% python3 -q
>>> import numpy as np
>>> from numpy import linalg as LA
>>> np.set_printoptions(precision=2, suppress=True, linewidth=200, floatmode="fixed")
>>> def rd(a):
...     return np.round(a, 2) + 0
... 
>>> m1 = np.loadtxt("a.csv", delimiter=",")
>>> m1
array([[-1.08,  4.53, -1.10, -2.96, -2.66, -2.33,  1.03, -2.03, -2.79, -1.60,  5.39, -2.19, -2.54],
       [-2.82, -0.90,  2.84, -4.82,  3.70, -0.55, -2.94, -3.95, -1.85, -1.71, -0.12,  3.25,  2.19],
       [ 5.02,  0.22, -2.36,  1.80,  3.25,  2.50, -1.43,  1.39, -2.98,  0.43, -4.57, -3.39, -1.93],
       [ 0.94,  0.62,  3.62,  0.93, -3.67,  0.16,  0.25,  2.74, -1.37,  0.27, -4.84, -5.02,  3.62],
       [ 4.68,  1.25, -2.90,  4.40,  1.37, -2.71, -5.07,  2.38, -0.39,  0.91, -2.32, -0.98, -0.87],
       [ 3.60,  5.54,  0.87, -2.25,  1.81,  2.82,  1.86,  2.84, -2.77, -1.66,  1.61,  3.83,  0.29],
       [ 0.45, -3.07,  6.13,  2.19, -1.37, -0.66,  0.96, -0.29,  2.60,  0.80,  1.25,  4.19,  4.26],
       [-5.46,  4.61,  0.67,  4.14,  1.81, -1.04, -0.42, -4.00,  0.66, -0.81, -2.24,  0.79, -2.04],
       [ 3.01, -1.59, -0.54,  4.27,  4.60, -2.60,  0.25,  0.13,  3.73, -4.00,  1.21,  0.04,  3.24],
       [ 1.60, -0.49,  3.17,  0.43,  0.42, -2.78, -5.46,  0.67,  3.16, -3.64, -3.28, -3.51, -1.61],
       [-0.23, -1.99,  0.12,  2.42, -0.06,  4.69, -1.66,  0.49,  0.19, -3.50,  2.95, -6.64,  0.09],
       [ 5.01, -3.11,  2.83, -0.97, -1.96, -2.67,  2.63, -0.86,  1.87,  4.00,  0.28,  2.96, -3.06],
       [ 0.87,  1.72,  3.88, -2.31,  2.42,  2.47, -1.01, -2.20, -3.23, -2.36,  3.13, -5.14, -2.42],
       [-0.48, -0.58,  2.53, -3.26,  3.69,  2.57,  0.68,  2.08,  2.96,  1.13,  1.86, -6.48,  1.39],
       [ 1.08, -0.81, -2.52, -0.60,  0.68, -2.38,  0.62, -0.31,  2.11, -0.67, -7.03, -4.33, -3.43],
       [-3.98,  2.11,  3.14,  0.28,  0.66, -2.27, -3.36, -2.84, -1.56, -4.14,  1.78, -3.77, -2.82],
       [ 1.11,  0.20,  4.09, -5.18,  3.36,  3.65,  0.01,  3.71, -2.55,  1.41, -2.81,  0.39, -0.56]])
>>> cov = m1.T @ m1
>>> rd(np.trace(cov)), rd((m1 ** 2).sum())
(np.float64(1700.23), np.float64(1700.23))
>>> rd(np.diag(cov))
array([156.08, 109.54, 147.90, 150.91, 111.94, 109.28,  94.78,  91.51,  97.00,  94.54, 182.68, 252.56, 101.51])
>>> (m1 @ m1.T).shape
(17, 17)
>>> vec = np.array([7, 8, 7, 0, 0, 9, 2, 9, 6, 6, 4, 7, 8])
>>> h1 = np.maximum(m1 @ vec, 0)
>>> rd(m1.T @ h1)
array([ 864.47,  328.47, 1439.11, -642.27,  451.32,  639.48,  499.61,  840.48, -111.28,  131.77,   84.04,  622.37,  548.00])
>>> rd(h1)
array([  0.00,   0.00,   0.00,  31.34,   0.00, 139.26, 103.68,   0.00,  12.26,   0.00,   0.00,  36.07,   0.00,  50.66,   0.00,   0.00,  84.43])
>>> rd(np.maximum(m1 @ (3 * vec), 0))
array([  0.00,   0.00,   0.00,  94.02,   0.00, 417.78, 311.04,   0.00,  36.78,   0.00,   0.00, 108.21,   0.00, 151.98,   0.00,   0.00, 253.29])
>>> rd(np.maximum(m1 @ vec, 0) - np.maximum(-m1 @ vec, 0))
array([ -56.63,  -35.01,  -20.22,   31.34,  -10.63,  139.26,  103.68,  -63.50,   12.26,  -53.89,  -27.21,   36.07,  -28.94,   50.66, -116.76, -117.74,   84.43])
>>> P = m1 @ LA.solve(m1.T @ m1, m1.T)
>>> rd(np.trace(P))
np.float64(13.0)
>>> rd(P @ m1[:, 0])
array([-1.08, -2.82,  5.02,  0.94,  4.68,  3.60,  0.45, -5.46,  3.01,  1.60, -0.23,  5.01,  0.87, -0.48,  1.08, -3.98,  1.11])
>>> LA.matrix_rank(np.eye(17) - P)
np.int64(4)
>>> vec = np.array([-8, -9, -9, -2, -7, 1, -2, 8, 0, 7, 3, 6, 4])
>>> y = m1 @ vec
>>> rd(LA.lstsq(m1, y)[0])
array([-8.00, -9.00, -9.00, -2.00, -7.00,  1.00, -2.00,  8.00,  0.00,  7.00,  3.00,  6.00,  4.00])
>>> rng = np.random.default_rng(6566)
>>> y = y + 0.05 * rng.normal(size=17)
>>> rd(y)
array([ -36.63,  -21.45,  -69.51,  -28.57,  -24.43,  -55.51,   20.71,  -72.82,  -58.88,  -90.04,  -28.93,   -2.33, -130.37,  -34.97,  -53.79,  -96.37,  -25.70])
>>> c, *_ = LA.lstsq(m1, y)
>>> rd(LA.norm(y - m1 @ c))
np.float64(0.06)
>>> [round(float(LA.norm(LA.solve(m1.T @ m1 + lam * np.eye(13), m1.T @ y))), 2) for lam in (0, 1, 10, 100)]
[21.4, 20.98, 18.62, 11.04]
>>> rd(m1.T @ (y - m1 @ c))
array([0.00, 0.00, 0.00, 0.00, 0.00, 0.00, 0.00, 0.00, 0.00, 0.00, 0.00, 0.00, 0.00])
>>> u, r1 = m1[13], m1[16]
>>> rd(u @ r1)
np.float64(41.6)
>>> rd(u @ u)
np.float64(100.03)
>>> pr = (u @ r1) / (u @ u) * u
>>> LA.matrix_rank(np.outer(u, r1))
np.int64(1)
>>> rd((r1 - pr) @ u)
np.float64(0.0)
>>> rd(r1 - pr)
array([ 1.31,  0.44,  3.04, -3.82,  1.83,  2.58, -0.27,  2.84, -3.78,  0.94, -3.58,  3.09, -1.14])
>>> J = np.array([[8, 9, 1, 2, 9, 7, 2, -3, -2],
...     [-4, -8, -5, 6, 8, 5, -9, -5, -4],
...     [6, -4, -2, -8, 4, -3, -6, -4, 6],
...     [8, -1, -3, 8, -1, 9, 3, 2, 9],
...     [-7, -6, 9, -5, -6, 3, -1, 4, 0],
...     [-8, -7, 5, -3, -6, 8, 4, 9, 1],
...     [6, -2, 5, 0, -5, -4, -1, 5, -5],
...     [-7, 3, 0, 9, 4, 2, -4, 3, -3],
...     [-5, -3, 1, -6, 2, -3, -1, -9, -6],
...     [-7, 7, 0, -6, 5, -9, -6, -8, 2],
...     [2, -3, 9, 4, -1, -7, 4, -7, 9],
...     [8, 9, 9, -4, 2, -3, -6, 4, 0]])
>>> J[-1] = J[0] + 5 * J[1]
>>> J
array([[  8,   9,   1,   2,   9,   7,   2,  -3,  -2],
       [ -4,  -8,  -5,   6,   8,   5,  -9,  -5,  -4],
       [  6,  -4,  -2,  -8,   4,  -3,  -6,  -4,   6],
       [  8,  -1,  -3,   8,  -1,   9,   3,   2,   9],
       [ -7,  -6,   9,  -5,  -6,   3,  -1,   4,   0],
       [ -8,  -7,   5,  -3,  -6,   8,   4,   9,   1],
       [  6,  -2,   5,   0,  -5,  -4,  -1,   5,  -5],
       [ -7,   3,   0,   9,   4,   2,  -4,   3,  -3],
       [ -5,  -3,   1,  -6,   2,  -3,  -1,  -9,  -6],
       [ -7,   7,   0,  -6,   5,  -9,  -6,  -8,   2],
       [  2,  -3,   9,   4,  -1,  -7,   4,  -7,   9],
       [-12, -31, -24,  32,  49,  32, -43, -28, -22]])
>>> out = np.c_[J[:, :5] @ np.array([[-5, 9, 4, -6, 5],
...     [6, -7, 4, -3, -8],
...     [1, -5, -6, 3, 8],
...     [4, -9, 7, 3, 1],
...     [-7, 1, -3, -3, 7]]), np.array([-3, 1, -6, 8, -4, 5, 6, 1, 2, 3, -6, -1])]
>>> out
array([[ -40,   -5,   49,  -93,   41,   -3],
       [ -65,   -1,    0,   27,   66,    1],
       [-116,  168,  -48,  -66,   66,   -6],
       [ -10,   21,  105,  -27,   25,    8],
       [  30,  -27, -123,   90,   38,   -4],
       [  33,  -27,  -93,   93,   11,    5],
       [  -2,   38,    1,    0,   51,    6],
       [  61, -161,   35,   48,  -22,    1],
       [ -30,   27,  -86,   18,   15,    2],
       [  18,  -53,  -57,  -12,  -62,    3],
       [   4,  -43,  -27,   39,  103,   -6],
       [-365,  -10,   49,   42,  371,   -1]])
>>> LA.matrix_rank(np.c_[J, out])
np.int64(10)
>>> rd(LA.norm(out - J @ LA.lstsq(J, out)[0], axis=0))
array([ 0.00,  0.00,  0.00,  0.00,  0.00, 11.73])
